$ python3 -q
>>> import numpy as np
>>> np.set_printoptions(precision=2, suppress=True, linewidth=100)
>>> def rd(a):
...     return np.round(a, 2) + 0
... 
>>> E = np.loadtxt("mat.csv", delimiter=",")
>>> print(rd(E))
[[0.24 0.1  0.24 0.03 0.03 0.24 0.24]
 [0.1  0.04 0.1  0.01 0.01 0.1  0.1 ]
 [0.24 0.1  0.24 0.03 0.03 0.24 0.24]
 [0.03 0.01 0.03 0.   0.   0.03 0.03]
 [0.03 0.01 0.03 0.   0.   0.03 0.03]
 [0.24 0.1  0.24 0.03 0.03 0.24 0.24]
 [0.24 0.1  0.24 0.03 0.03 0.24 0.24]]
>>> print(np.abs(np.diag(np.linalg.qr(E)[1])) > 1e-9)
[ True False False False False False False]
>>> print(np.unique(E.round(6), axis=0).shape)
(3, 7)
>>> ev, vecs = np.linalg.eigh(E)
>>> print(np.abs(vecs[:, -1]).round(6).argmax())
0
>>> print(ev.sum(), np.trace(E))
1.0 1.0
>>> print(rd(np.linalg.eigvalsh(E @ E)))
[0. 0. 0. 0. 0. 0. 1.]
>>> print(rd(np.linalg.svd(E, compute_uv=False)))
[1. 0. 0. 0. 0. 0. 0.]
>>> print(np.unique(ev.round(6) + 0, return_counts=True)[1])
[6 1]
>>> cov = E.T @ E
>>> print(np.linalg.matrix_rank(cov))
1
>>> print(np.allclose(cov, cov.T))
True
>>> print(rd(np.linalg.svd(E, compute_uv=False) ** 2))
[1. 0. 0. 0. 0. 0. 0.]
>>> print(rd(np.diag(cov)))
[0.24 0.04 0.24 0.   0.   0.24 0.24]
>>> print(rd(np.linalg.eigvalsh(cov)[::-1]))
[1. 0. 0. 0. 0. 0. 0.]
>>> print(np.trace(cov), (E ** 2).sum())
1.0 1.0
>>> print((E @ E.T).shape)
(7, 7)
>>> print(rd(cov))
[[0.24 0.1  0.24 0.03 0.03 0.24 0.24]
 [0.1  0.04 0.1  0.01 0.01 0.1  0.1 ]
 [0.24 0.1  0.24 0.03 0.03 0.24 0.24]
 [0.03 0.01 0.03 0.   0.   0.03 0.03]
 [0.03 0.01 0.03 0.   0.   0.03 0.03]
 [0.24 0.1  0.24 0.03 0.03 0.24 0.24]
 [0.24 0.1  0.24 0.03 0.03 0.24 0.24]]
>>> Uu, sigma, vt = np.linalg.svd(E)
>>> print(rd(sigma))
[1. 0. 0. 0. 0. 0. 0.]
>>> print(np.argmax(sigma[:-1] / (sigma[1:] + 1e-6)) + 1)
1
>>> B = Uu[:, :1] @ np.diag(sigma[:1]) @ vt[:1]
>>> print(rd(np.linalg.norm(E - B) / np.linalg.norm(E)))
0.0
>>> print(rd(np.linalg.norm(E - B, 2)), rd(sigma[1]))
0.0 0.0
>>> F = np.load("dump.npy")
>>> print(F)
[[2 0 0 0 0 0 0 0 0 0]
 [1 2 0 0 0 0 0 0 0 0]
 [2 2 2 0 0 0 0 0 0 0]
 [1 2 0 1 0 0 0 0 0 0]
 [1 1 0 2 0 0 0 0 0 0]
 [0 2 1 0 1 2 0 0 0 0]
 [1 1 2 1 1 0 2 0 0 0]
 [1 1 0 0 2 1 2 2 0 0]
 [1 0 2 0 2 1 2 1 0 0]
 [1 1 0 2 1 2 1 2 0 2]]
>>> print(np.allclose(F[:-1].T @ np.linalg.lstsq(F[:-1].T, F[-1])[0], F[-1]))
False
>>> print(np.linalg.lstsq(F[:-1].T, F[-1])[2])
8
>>> X = np.load("data.npy")
>>> print(X)
[[ 9  3 -6 -6  0 -6  0  9  9  6]
 [ 3  1 -2 -2  0 -2  0  3  3  2]
 [-6 -2  4  4  0  4  0 -6 -6 -4]
 [-6 -2  4  4  0  4  0 -6 -6 -4]
 [ 0  0  0  0  0  0  0  0  0  0]
 [-6 -2  4  4  0  4  0 -6 -6 -4]
 [ 0  0  0  0  0  0  0  0  0  0]
 [ 9  3 -6 -6  0 -6  0  9  9  6]
 [ 9  3 -6 -6  0 -6  0  9  9  6]
 [ 6  2 -4 -4  0 -4  0  6  6  4]]
>>> rank = np.linalg.matrix_rank(E)
>>> print(rank)
1
>>> null = np.linalg.svd(E)[2][rank:].T
>>> print([int(np.linalg.matrix_rank(np.delete(E, i, axis=0))) for i in range(7)])
[1, 1, 1, 1, 1, 1, 1]
>>> ev, vecs = np.linalg.eigh(X)
>>> print(rd(np.linalg.eigvalsh(X @ X)))
[   0.    0.    0.    0.    0.    0.    0.    0.    0. 1936.]
>>> print(rd(np.linalg.svd(X, compute_uv=False)))
[44.  0.  0.  0.  0.  0.  0.  0.  0.  0.]
>>> print(rd(np.abs(vecs[:, -1])))
[0.45 0.15 0.3  0.3  0.   0.3  0.   0.45 0.45 0.3 ]
>>> print((ev > 1e-8).sum(), (ev < -1e-8).sum())
1 0
>>> print(np.unique(ev.round(6) + 0, return_counts=True)[1])
[9 1]
>>> print(rd(vecs.T @ X @ vecs))
[[ 0.  0.  0.  0.  0.  0.  0.  0.  0.  0.]
 [ 0.  0.  0.  0.  0.  0.  0.  0.  0.  0.]
 [ 0.  0.  0.  0.  0.  0.  0.  0.  0.  0.]
 [ 0.  0.  0.  0.  0.  0.  0.  0.  0.  0.]
 [ 0.  0.  0.  0.  0.  0.  0.  0.  0.  0.]
 [ 0.  0.  0.  0.  0.  0.  0.  0.  0.  0.]
 [ 0.  0.  0.  0.  0.  0.  0.  0.  0.  0.]
 [ 0.  0.  0.  0.  0.  0.  0.  0.  0.  0.]
 [ 0.  0.  0.  0.  0.  0.  0.  0.  0.  0.]
 [ 0.  0.  0.  0.  0.  0.  0.  0.  0. 44.]]
>>> print(rd(vecs.T @ vecs))
[[1. 0. 0. 0. 0. 0. 0. 0. 0. 0.]
 [0. 1. 0. 0. 0. 0. 0. 0. 0. 0.]
 [0. 0. 1. 0. 0. 0. 0. 0. 0. 0.]
 [0. 0. 0. 1. 0. 0. 0. 0. 0. 0.]
 [0. 0. 0. 0. 1. 0. 0. 0. 0. 0.]
 [0. 0. 0. 0. 0. 1. 0. 0. 0. 0.]
 [0. 0. 0. 0. 0. 0. 1. 0. 0. 0.]
 [0. 0. 0. 0. 0. 0. 0. 1. 0. 0.]
 [0. 0. 0. 0. 0. 0. 0. 0. 1. 0.]
 [0. 0. 0. 0. 0. 0. 0. 0. 0. 1.]]
>>> print(ev.sum(), np.trace(X))
44.0 44
>>> print(rd(vecs @ np.diag(ev) @ vecs.T))
[[ 9.  3. -6. -6.  0. -6.  0.  9.  9.  6.]
 [ 3.  1. -2. -2.  0. -2.  0.  3.  3.  2.]
 [-6. -2.  4.  4.  0.  4.  0. -6. -6. -4.]
 [-6. -2.  4.  4.  0.  4.  0. -6. -6. -4.]
 [ 0.  0.  0.  0.  0.  0.  0.  0.  0.  0.]
 [-6. -2.  4.  4.  0.  4.  0. -6. -6. -4.]
 [ 0.  0.  0.  0.  0.  0.  0.  0.  0.  0.]
 [ 9.  3. -6. -6.  0. -6.  0.  9.  9.  6.]
 [ 9.  3. -6. -6.  0. -6.  0.  9.  9.  6.]
 [ 6.  2. -4. -4.  0. -4.  0.  6.  6.  4.]]
>>> print(rd(ev))
[ 0.  0.  0.  0.  0.  0.  0.  0.  0. 44.]
>>> rng = np.random.default_rng(185127)
>>> z = rng.permutation(10)
>>> print(z)
[6 1 7 0 2 3 8 5 4 9]
>>> B = X[z][:, z]
>>> print(np.diag(B))
[0 1 9 9 4 4 9 4 0 4]
>>> print(np.trace(B))
44
>>> print(rd(np.linalg.norm(F, 2) / np.linalg.norm(F)))
0.74
>>> print(np.linalg.cond(F) > 100)
True
>>> print([round(float(x), 2) for x in np.linalg.svd(F, compute_uv=False)[:3]])
[7.61, 4.2, 3.6]
>>> print(np.linalg.matrix_rank(F, rtol=0.1))
7
>>> print(E.shape)
(7, 7)
>>> print(np.linalg.matrix_rank(E))
1
>>> print(rd(np.abs(E).max()))
0.24
>>> print(rd(np.linalg.svd(E, compute_uv=False)))
[1. 0. 0. 0. 0. 0. 0.]
>>> print(rd(E - E[0]))
[[ 0.    0.    0.    0.    0.    0.    0.  ]
 [-0.14 -0.06 -0.14 -0.02 -0.02 -0.14 -0.14]
 [ 0.    0.    0.    0.    0.    0.    0.  ]
 [-0.2  -0.09 -0.2  -0.03 -0.03 -0.2  -0.2 ]
 [-0.2  -0.09 -0.2  -0.03 -0.03 -0.2  -0.2 ]
 [ 0.    0.    0.    0.    0.    0.    0.  ]
 [ 0.    0.    0.    0.    0.    0.    0.  ]]
>>> A = np.array([[0, -5, -1], [5, 0, 5], [1, -5, 0]])
>>> print(np.einsum("ij,ji->", A, A))
-102
>>> print(np.einsum("ii->", A))
0
>>> print(rd(np.linalg.det(2 * A)), rd(np.linalg.det(A)))
0.0 0.0
>>> print(rd(np.linalg.eigvals(A).sum().real))
0.0
>>> print(np.kron(np.eye(2, dtype=int), A))
[[ 0 -5 -1  0  0  0]
 [ 5  0  5  0  0  0]
 [ 1 -5  0  0  0  0]
 [ 0  0  0  0 -5 -1]
 [ 0  0  0  5  0  5]
 [ 0  0  0  1 -5  0]]
>>> print(rd(np.linalg.det(A.T)))
0.0
>>> print(np.linalg.matrix_power(A, 2))
[[-26   5 -25]
 [  5 -50  -5]
 [-25  -5 -26]]
>>> print((A - A.T) / 2)
[[ 0. -5. -1.]
 [ 5.  0.  5.]
 [ 1. -5.  0.]]
>>> Uu, sigma, vt = np.linalg.svd(A)
>>> vecs = vt[:(sigma > 1e-8).sum()]
>>> x0 = A[1] + 5 * A[0] + rng.integers(2) * np.eye(3)[2]
>>> print(x0)
[  5. -25.   0.]
>>> print(np.linalg.matrix_rank(np.vstack([A, x0])))
2
>>> print(rd(np.linalg.norm(x0 - vecs.T @ vecs @ x0)))
0.0
>>> print(rd(vecs.T @ vecs))
[[ 0.51 -0.1   0.49]
 [-0.1   0.98  0.1 ]
 [ 0.49  0.1   0.51]]
>>> Uu, sigma, vt = np.linalg.svd(F)
>>> vecs = vt[:(sigma > 1e-8).sum()]
>>> x0 = F[2] + -1 * F[0] + rng.integers(2) * np.eye(10)[6]
>>> print(x0)
[0. 2. 2. 0. 0. 0. 0. 0. 0. 0.]
>>> print(np.linalg.matrix_rank(np.vstack([F, x0])))
9
>>> print(rd(np.linalg.norm(x0 - vecs.T @ vecs @ x0)))
0.0
>>> print(rd(np.diag(vecs.T @ vecs)))
[1. 1. 1. 1. 1. 1. 1. 1. 0. 1.]
>>> print(rd(np.linalg.norm(A, 1)), rd(np.linalg.norm(A, np.inf)))
10.0 10.0
>>> print(rd(np.linalg.norm(A, axis=1)))
[5.1  7.07 5.1 ]
>>> print(rd(np.linalg.norm(A, axis=0)))
[5.1  7.07 5.1 ]
>>> print(rd(np.linalg.norm(A[1] - A[0])))
9.27
>>> print(np.linalg.norm(A, axis=1).argmax())
1
>>> print(A[1] @ A[0])
-5
